% ipython --no-banner

In [1]: import numpy as np

In [2]: np.set_printoptions(suppress=True, linewidth=200)

In [3]: M = np.load("test16.npy")

In [4]: print(M.round(2))
[[ 0.15 -0.25  0.15  0.15 -0.15]
 [-0.25  0.41 -0.25 -0.25  0.25]
 [ 0.15 -0.25  0.15  0.15 -0.15]
 [ 0.15 -0.25  0.15  0.15 -0.15]
 [-0.15  0.25 -0.15 -0.15  0.15]]

In [5]: w1 = np.array([[0, -1, 3, -2, -2],
   ...:     [0, -3, -2, -2, 1],
   ...:     [3, 1, 3, -2, 3],
   ...:     [0, 1, 3, -2, 1],
   ...:     [2, -2, 1, 0, 1]])

In [6]: b = np.array([-5, 2, -7, -3, 3])

In [7]: act = np.maximum(M @ w1 + b, 0)

In [8]: print((act > 0).astype(int))
[[0 1 0 0 1]
 [0 1 0 0 1]
 [0 1 0 0 1]
 [0 1 0 0 1]
 [0 1 0 0 1]]

In [9]: print((act > 0).mean(axis=0))
[0. 1. 0. 0. 1.]

In [10]: print(np.linalg.matrix_rank(act))
2

In [11]: cent = np.array([[3, 0], [3, 0], [3, 1], [3, 0], [2, 2]])

In [12]: print(w1 @ cent)
[[ -4  -1]
 [-19   0]
 [ 21   9]
 [  8   5]
 [  5   3]]

In [13]: print((act @ cent).round(6).argmax(axis=1))
[0 0 0 0 0]

In [14]: w, V = np.linalg.eigvalsh(M)
Traceback (most recent call last):
  Cell In[14], line 1
    w, V = np.linalg.eigvalsh(M)
ValueError: too many values to unpack (expected 2)


In [15]: w, V = np.linalg.eigh(M)

In [16]: print(np.round(np.linalg.eigvalsh(M @ M), 2) + 0)
[0. 0. 0. 0. 1.]

In [17]: print(np.round(np.linalg.svd(M, compute_uv=False), 2) + 0)
[1. 0. 0. 0. 0.]

In [18]: print(np.round(V.T @ M @ V, 2) + 0)
[[0. 0. 0. 0. 0.]
 [0. 0. 0. 0. 0.]
 [0. 0. 0. 0. 0.]
 [0. 0. 0. 0. 0.]
 [0. 0. 0. 0. 1.]]

In [19]: print(np.round(V.T @ V, 2) + 0)
[[1. 0. 0. 0. 0.]
 [0. 1. 0. 0. 0.]
 [0. 0. 1. 0. 0.]
 [0. 0. 0. 1. 0.]
 [0. 0. 0. 0. 1.]]

In [20]: print(round(w.sum(), 2), np.round(np.trace(M), 2))
1.0 1.0

In [21]: print(np.unique(w.round(6) + 0, return_counts=True)[1])
[4 1]

In [22]: print(np.round(V @ np.diag(w) @ V.T, 2))
[[ 0.15 -0.25  0.15  0.15 -0.15]
 [-0.25  0.41 -0.25 -0.25  0.25]
 [ 0.15 -0.25  0.15  0.15 -0.15]
 [ 0.15 -0.25  0.15  0.15 -0.15]
 [-0.15  0.25 -0.15 -0.15  0.15]]
